% python3 -q
>>> import numpy as np
>>> np.set_printoptions(precision=1, suppress=True, linewidth=200, floatmode="fixed")
>>> arr = np.load("mat.npy")
>>> arr.round(1) + 0
array([[ 0.3, -0.6,  0.0,  0.7],
       [-0.6,  0.5,  0.0,  0.6],
       [ 0.0,  0.0,  1.0,  0.0],
       [ 0.7,  0.6,  0.0,  0.3]])
>>> # keeps lengths
>>> q = arr.astype(float).copy()
>>> for j in range(4):
...     q[:, j] -= q[:, :j] @ (q[:, :j].T @ q[:, j])
...     q[:, j] /= np.linalg.norm(q[:, j])
... 
>>> np.round(q.T @ arr, 1) + 0
array([[1.0, 0.0, 0.0, 0.0],
       [0.0, 1.0, 0.0, 0.0],
       [0.0, 0.0, 1.0, 0.0],
       [0.0, 0.0, 0.0, 1.0]])
>>> x0 = np.array([2, 0, 1, 3])
>>> y = arr @ x0
>>> y
array([2.8, 0.7, 0.9, 2.2])
>>> np.linalg.solve(arr, y + arr[:, 3])
array([2.0, 0.0, 1.0, 4.0])
>>> np.round(np.linalg.solve(arr, y), 1) + 0
array([2.0, 0.0, 1.0, 3.0])
>>> ev, vecs = np.linalg.eig(arr)
>>> np.round(arr @ vecs[:, 0] - ev[0] * vecs[:, 0], 1) + 0
array([0.0, 0.0, 0.0, 0.0])
>>> np.sort(np.linalg.eigvals(arr @ arr))
array([1.0, 1.0, 1.0, 1.0])
>>> np.sort(np.linalg.eigvals(arr.T))
array([-1.0,  1.0,  1.0,  1.0])
>>> other = arr / np.sqrt((arr ** 2).mean(axis=1, keepdims=True))
>>> np.linalg.matrix_rank(other) == np.linalg.matrix_rank(arr)
np.True_
>>> arr - arr.mean(axis=1, keepdims=True)
array([[ 0.2, -0.7, -0.1,  0.6],
       [-0.8,  0.3, -0.1,  0.5],
       [-0.2, -0.2,  0.7, -0.3],
       [ 0.3,  0.2, -0.4, -0.1]])
>>> np.linalg.norm(other, axis=1)
array([2.0, 2.0, 2.0, 2.0])
>>> ev, vecs = np.linalg.eigh(arr)
>>> x0 = np.array([-2, -1, -3, 1])
>>> np.round(vecs * np.maximum(ev, 0) @ vecs.T, 1) + 0
array([[ 0.6, -0.3,  0.0,  0.4],
       [-0.3,  0.7,  0.0,  0.3],
       [ 0.0,  0.0,  1.0,  0.0],
       [ 0.4,  0.3,  0.0,  0.6]])
>>> round(float(x0 @ arr @ x0 / (x0 @ x0)), 1), round(float(ev[0]), 1), round(ev[-1], 1)
(0.3, -1.0, np.float64(1.0))
>>> round(np.abs(arr).sum(axis=1).max(), 1), round(float(np.abs(ev).max()), 1)
(np.float64(1.8), 1.0)
>>> np.round(vecs * np.abs(ev) @ vecs.T, 1) + 0
array([[1.0, 0.0, 0.0, 0.0],
       [0.0, 1.0, 0.0, 0.0],
       [0.0, 0.0, 1.0, 0.0],
       [0.0, 0.0, 0.0, 1.0]])
>>> m1 = np.loadtxt("dump.csv", delimiter=",")
>>> m1
array([[-1.0,  1.0,  1.0,  1.0,  1.0,  1.0,  1.0,  1.0],
       [ 1.0, -1.0,  1.0,  1.0,  1.0,  1.0,  1.0,  1.0],
       [ 1.0,  1.0, -1.0,  1.0,  1.0,  1.0,  1.0,  1.0],
       [ 1.0,  1.0,  1.0, -1.0,  1.0,  1.0,  1.0,  1.0],
       [ 1.0,  1.0,  1.0,  1.0, -1.0,  1.0,  1.0,  1.0],
       [ 1.0,  1.0,  1.0,  1.0,  1.0, -1.0,  1.0,  1.0],
       [ 1.0,  1.0,  1.0,  1.0,  1.0,  1.0, -1.0,  1.0],
       [ 1.0,  1.0,  1.0,  1.0,  1.0,  1.0,  1.0, -1.0]])
>>> ev, vecs = np.linalg.eigh(m1)
>>> x0 = np.array([0, 1, 2, 2, 1, 2, 2, 3])
>>> vecs * np.maximum(ev, 0) @ vecs.T
array([[0.8, 0.7, 0.7, 0.7, 0.7, 0.7, 0.7, 0.8],
       [0.7, 0.7, 0.7, 0.7, 0.7, 0.7, 0.7, 0.7],
       [0.7, 0.7, 0.7, 0.7, 0.7, 0.7, 0.7, 0.7],
       [0.7, 0.7, 0.7, 0.7, 0.7, 0.7, 0.7, 0.7],
       [0.7, 0.7, 0.7, 0.7, 0.7, 0.7, 0.7, 0.7],
       [0.7, 0.7, 0.7, 0.7, 0.7, 0.7, 0.7, 0.7],
       [0.7, 0.7, 0.7, 0.7, 0.7, 0.7, 0.7, 0.7],
       [0.8, 0.7, 0.7, 0.7, 0.7, 0.7, 0.7, 0.8]])
>>> np.linalg.eigvalsh(m1[1:, 1:])
array([-2.0, -2.0, -2.0, -2.0, -2.0, -2.0,  5.0])
